$ python -q
>>> import numpy as np
>>> from numpy import linalg as LA
>>> np.set_printoptions(precision=2, suppress=True, linewidth=160, floatmode="fixed")
>>> m1 = np.loadtxt("layer11.csv", delimiter=",")
>>> print(m1)
[[ 0.14 -0.05 -0.16  0.28  0.12]
 [-0.05  0.02  0.05 -0.09 -0.04]
 [-0.16  0.05  0.19 -0.33 -0.14]
 [ 0.28 -0.09 -0.33  0.56  0.23]
 [ 0.12 -0.04 -0.14  0.23  0.10]]
>>> print(np.unique(m1.round(6), axis=0).shape)
(5, 5)
>>> r0, v = m1[2], m1[1]
>>> print(round(float(r0 @ v), 2))
0.05
>>> pr = (r0 @ v) / (r0 @ r0) * r0
>>> print(pr)
[-0.05  0.02  0.05 -0.09 -0.04]
>>> Uu, sv, vt = LA.svd(m1)
>>> print(np.argmax(sv[:-1] / (sv[1:] + 1e-6)) + 1)
1
>>> Y = Uu[:, :1] @ np.diag(sv[:1]) @ vt[:1]
>>> print(Y)
[[ 0.14 -0.05 -0.16  0.28  0.12]
 [-0.05  0.02  0.05 -0.09 -0.04]
 [-0.16  0.05  0.19 -0.33 -0.14]
 [ 0.28 -0.09 -0.33  0.56  0.23]
 [ 0.12 -0.04 -0.14  0.23  0.10]]
>>> A = np.loadtxt("arr.csv", delimiter=",")
>>> print(A)
[[ -2.00   3.00  -2.00  -1.00]
 [ -2.00   5.00   0.00  -3.00]
 [ -4.00   2.00   3.00  -5.00]
 [ -2.00   3.00   2.00  -6.00]
 [ -5.00   1.00   3.00  -8.00]
 [ -6.00   0.00   3.00  -5.00]
 [ -6.00   2.00   5.00  -8.00]
 [ -3.00   4.00   5.00  -8.00]
 [ -4.00   7.00   5.00  -7.00]
 [ -6.00   9.00   6.00  -8.00]
 [ -7.00   9.00   9.00  -9.00]
 [ -5.00  12.00  10.00  -8.00]
 [ -8.00  12.00  13.00  -7.00]
 [ -7.00   9.00  16.00  -7.00]
 [ -9.00   8.00  15.00  -6.00]
 [ -6.00   9.00  18.00  -8.00]
 [ -7.00  12.00  16.00  -7.00]
 [ -5.00  12.00  13.00  -5.00]
 [ -2.00  10.00  12.00  -7.00]
 [ -4.00  11.00   9.00  -8.00]
 [ -7.00  10.00   7.00  -6.00]
 [ -5.00   9.00  10.00  -8.00]
 [ -7.00   9.00  12.00  -6.00]
 [ -5.00   6.00  11.00  -4.00]
 [ -4.00   6.00   8.00  -6.00]
 [ -4.00   7.00  11.00  -7.00]
 [ -2.00   8.00  12.00  -8.00]
 [ -4.00   7.00  14.00 -11.00]
 [ -2.00   8.00  16.00 -12.00]
 [ -3.00   9.00  19.00  -9.00]]
>>> Y = np.c_[A[:, :3] @ np.array([[3, -2, 2], [1, -2, 0], [-1, -2, 3]]), np.array([8, 1, 3, 2, 7, 3, 2, 9, 9, 7, 3, 2, 1, 1, 3, 9, 4, 6, 4, 5, 0, 8, 5, 5, 7, 7, 2, 2, 6, 6])]
>>> print(Y)
[[ -1.00   2.00 -10.00   8.00]
 [ -1.00  -6.00  -4.00   1.00]
 [-13.00  -2.00   1.00   3.00]
 [ -5.00  -6.00   2.00   2.00]
 [-17.00   2.00  -1.00   7.00]
 [-21.00   6.00  -3.00   3.00]
 [-21.00  -2.00   3.00   2.00]
 [-10.00 -12.00   9.00   9.00]
 [-10.00 -16.00   7.00   9.00]
 [-15.00 -18.00   6.00   7.00]
 [-21.00 -22.00  13.00   3.00]
 [-13.00 -34.00  20.00   2.00]
 [-25.00 -34.00  23.00   1.00]
 [-28.00 -36.00  34.00   1.00]
 [-34.00 -28.00  27.00   3.00]
 [-27.00 -42.00  42.00   9.00]
 [-25.00 -42.00  34.00   4.00]
 [-16.00 -40.00  29.00   6.00]
 [ -8.00 -40.00  32.00   4.00]
 [-10.00 -32.00  19.00   5.00]
 [-18.00 -20.00   7.00   0.00]
 [-16.00 -28.00  20.00   8.00]
 [-24.00 -28.00  22.00   5.00]
 [-20.00 -24.00  23.00   5.00]
 [-14.00 -20.00  16.00   7.00]
 [-16.00 -28.00  25.00   7.00]
 [-10.00 -36.00  32.00   2.00]
 [-19.00 -34.00  34.00   2.00]
 [-14.00 -44.00  44.00   6.00]
 [-19.00 -50.00  51.00   6.00]]
>>> print(LA.matrix_rank(np.c_[A, Y]))
5
>>> print(np.round(LA.lstsq(A, Y[:, 0])[0], 2) + 0)
[ 3.00  1.00 -1.00  0.00]
>>> print(LA.norm(LA.qr(A)[0].T @ Y, axis=0) ** 2 / ((Y ** 2).sum(axis=0) + 1e-12))
[1.00 1.00 1.00 0.70]
>>> print(LA.matrix_rank(Y))
4
>>> print(np.round(LA.norm(Y - A @ LA.lstsq(A, Y)[0], axis=0), 2) + 0)
[ 0.00  0.00  0.00 16.00]
